In [1]: import numpy as np

In [2]: np.set_printoptions(suppress=True, linewidth=140)

In [3]: def rnd(a):
   ...:     return np.round(a, 2) + 0
   ...: 

In [4]: data = np.diag(10 * np.array([-1, 5, -3])) + np.array([[0, -1, -4], [-1, 5, 1], [4, 0, -1]])

In [5]: print(data)
[[-10  -1  -4]
 [ -1  55   1]
 [  4   0 -31]]

In [6]: rng = np.random.default_rng(61907)

In [7]: other = data + rng.integers(-2, 3, (3, 2)) @ rng.integers(-2, 3, (2, 3))

In [8]: other
Out[8]: 
array([[ -9,   0,  -2],
       [ -3,  53,  -3],
       [  3,  -1, -33]])

In [9]: rnd(np.linalg.svd(other - data, compute_uv=False))
Out[9]: array([6., 0., 0.])

In [10]: np.abs(other - data).sum(axis=1)
Out[10]: array([4, 8, 4])

In [11]: hat = np.triu(np.array([[1, -2, 3], [2, -1, -1], [0, 0, 3]]), 1) + np.eye(3)

In [12]: other = hat @ data @ np.linalg.inv(hat)

In [13]: np.linalg.matrix_rank(other)
Out[13]: np.int64(3)

In [14]: other
Out[14]: 
array([[   4., -103., -214.],
       [  -5.,   45.,   92.],
       [   4.,    8.,  -35.]])

In [15]: np.trace(other), np.trace(data)
Out[15]: (np.float64(14.0), np.int64(14))

In [16]: np.einsum("ii->", other)
Out[16]: np.float64(14.0)

In [17]: rnd(np.linalg.eigvals(other))
Out[17]: array([-30.21, -10.8 ,  55.01])

In [18]: rnd(np.linalg.det(2 * other)), rnd(np.linalg.det(other))
Out[18]: (np.float64(143656.0), np.float64(17957.0))

In [19]: np.kron(np.eye(2, dtype=int), other)
Out[19]: 
array([[   4., -103., -214.,    0.,   -0.,   -0.],
       [  -5.,   45.,   92.,   -0.,    0.,    0.],
       [   4.,    8.,  -35.,    0.,    0.,   -0.],
       [   0.,   -0.,   -0.,    4., -103., -214.],
       [  -0.,    0.,    0.,   -5.,   45.,   92.],
       [   0.,    0.,   -0.,    4.,    8.,  -35.]])

In [20]: rnd(np.linalg.eigvals(other).sum().real)
Out[20]: np.float64(14.0)

In [21]: np.einsum("ij,ji->", other, other)
Out[21]: np.float64(4056.0)
